$ ipython --no-banner

In [1]: import numpy as np

In [2]: np.set_printoptions(precision=2, suppress=True, linewidth=100, legacy="1.25")

In [3]: rd = lambda a: np.round(a, 2) + 0

In [4]: M = np.loadtxt("case7.csv", delimiter=",")

In [5]: print(M)
[[-1.  0.  1.  2.]
 [ 3.  4.  5.  6.]
 [ 7.  8.  9. 10.]
 [11. 12. 13. 14.]]

In [6]: # null space of dimension 2

In [7]: A2 = np.array([[3, 1], [3, 0]])

In [8]: Z = np.kron(A2, M)

In [9]: Z
Out[9]: 
array([[-3.,  0.,  3.,  6., -1.,  0.,  1.,  2.],
       [ 9., 12., 15., 18.,  3.,  4.,  5.,  6.],
       [21., 24., 27., 30.,  7.,  8.,  9., 10.],
       [33., 36., 39., 42., 11., 12., 13., 14.],
       [-3.,  0.,  3.,  6., -0.,  0.,  0.,  0.],
       [ 9., 12., 15., 18.,  0.,  0.,  0.,  0.],
       [21., 24., 27., 30.,  0.,  0.,  0.,  0.],
       [33., 36., 39., 42.,  0.,  0.,  0.,  0.]])

In [10]: np.abs(np.diag(np.linalg.qr(M)[1])) > 1e-9
Out[10]: array([ True,  True, False, False])

In [11]: print(np.allclose(M[:-1].T @ np.linalg.lstsq(M[:-1].T, M[-1])[0], M[-1]))
True

In [12]: print(rd(np.trace(np.linalg.pinv(M) @ M)))
2.0

In [13]: P = np.triu(np.array([[7, 4, 1, 5], [4, 4, 3, 9], [1, 0, 4, 8], [3, 7, 7, 8]]), 1) + np.eye(4)

In [14]: A2 = P @ M @ np.linalg.inv(P)

In [15]: print(np.linalg.matrix_rank(A2))
2

In [16]: A2
Out[16]: 
array([[   73.,  -208.,   646., -3555.],
       [  123.,  -356.,  1094., -6001.],
       [   95.,  -276.,   846., -4637.],
       [   11.,   -32.,    98.,  -537.]])

In [17]: print(np.trace(A2), np.trace(M))
26.0 26.0

In [18]: rd(np.poly(A2))
Out[18]: array([  1., -26., -80.,   0.,   0.])

In [19]: W0 = np.load("x.npy")

In [20]: W0
Out[20]: 
array([[ 0,  1,  1,  0, -1],
       [ 1,  0,  1,  1,  0],
       [ 1,  1,  0,  1,  1],
       [ 0,  1,  1,  0,  1],
       [-1,  0,  1,  1,  0]])

In [21]: w, V = np.linalg.eig(W0)

In [22]: rd(np.sort(np.linalg.eigvals(W0 @ W0)))
Out[22]: array([0.54, 2.  , 2.  , 4.  , 7.46])

In [23]: rd(w)
Out[23]: array([ 2.73,  1.41, -2.  , -0.73, -1.41])

In [24]: f = np.array([-3, 0])

In [25]: np.array([np.convolve(row, f, "same") for row in W0])
Out[25]: 
array([[ 0, -3, -3,  0,  3],
       [-3,  0, -3, -3,  0],
       [-3, -3,  0, -3, -3],
       [ 0, -3, -3,  0, -3],
       [ 3,  0, -3, -3,  0]])

In [26]: np.convolve(W0[3], f)
Out[26]: array([ 0, -3, -3,  0, -3,  0])

In [27]: np.cross(W0[3, :3], W0[4, :3])
Out[27]: array([ 1, -1,  1])

In [28]: Z = np.array([[-5, 4, 5], [5, -5, -2]])

In [29]: rng = np.random.default_rng(998604)

In [30]: mat = rng.normal(size=(21, 2)) @ Z + np.array([-1, -4, 4])

In [31]: rd(mat)
Out[31]: 
array([[ -3.13,  -1.61,   4.07],
       [ -8.46,   3.16,   7.89],
       [  0.44,  -5.72,   4.28],
       [  4.17,  -7.29,  -3.71],
       [ -6.61,   0.75,   8.81],
       [ -6.68,   2.66,   3.33],
       [ -6.13,   0.  ,   9.46],
       [ -8.  ,   2.49,   8.33],
       [ -7.27,   2.8 ,   4.92],
       [  2.55,  -6.61,  -0.24],
       [  3.07,  -8.59,   3.93],
       [  0.89,  -5.54,   2.18],
       [  1.5 ,  -7.26,   5.27],
       [ -7.76,   2.02,   8.93],
       [ -8.79,   2.93,   9.71],
       [  5.41, -10.5 ,   1.73],
       [  0.04,  -5.27,   4.28],
       [ 13.86, -17.14,  -7.09],
       [ -2.39,  -1.64,   1.66],
       [ -6.8 ,  -0.2 ,  12.32],
       [  1.52,  -6.48,   2.84]])

In [32]: cen = mat - mat.mean(axis=0)

In [33]: left, s, vt = np.linalg.svd(cen, full_matrices=False)

In [34]: rd(vt[0] * np.sign(vt[0, np.abs(vt[0]).argmax()]))
Out[34]: array([ 0.66, -0.59, -0.46])

In [35]: np.abs(vt[0]).argmax()
Out[35]: 0

In [36]: print(rd(s ** 2 / (s ** 2).sum()))
[0.93 0.07 0.  ]

In [37]: rd(np.abs(vt[-1]))
Out[37]: array([0.73, 0.65, 0.22])

In [38]: rd(cen.mean(axis=0))
Out[38]: array([0., 0., 0.])

In [39]: D = np.linalg.norm(mat[:, None] - mat[None], axis=-1)

In [40]: rd(D[:5, :5])
Out[40]: 
array([[ 0.  ,  8.1 ,  5.45, 12.1 ,  6.33],
       [ 8.1 ,  0.  , 13.08, 20.08,  3.17],
       [ 5.45, 13.08,  0.  ,  8.96, 10.59],
       [12.1 , 20.08,  8.96,  0.  , 18.38],
       [ 6.33,  3.17, 10.59, 18.38,  0.  ]])

In [41]: np.unravel_index(D.round(6).argmax(), D.shape)
Out[41]: (14, 17)

In [42]: np.flatnonzero(D[8] < D.mean() / 2)
Out[42]: array([ 1,  4,  5,  7,  8, 13, 14])
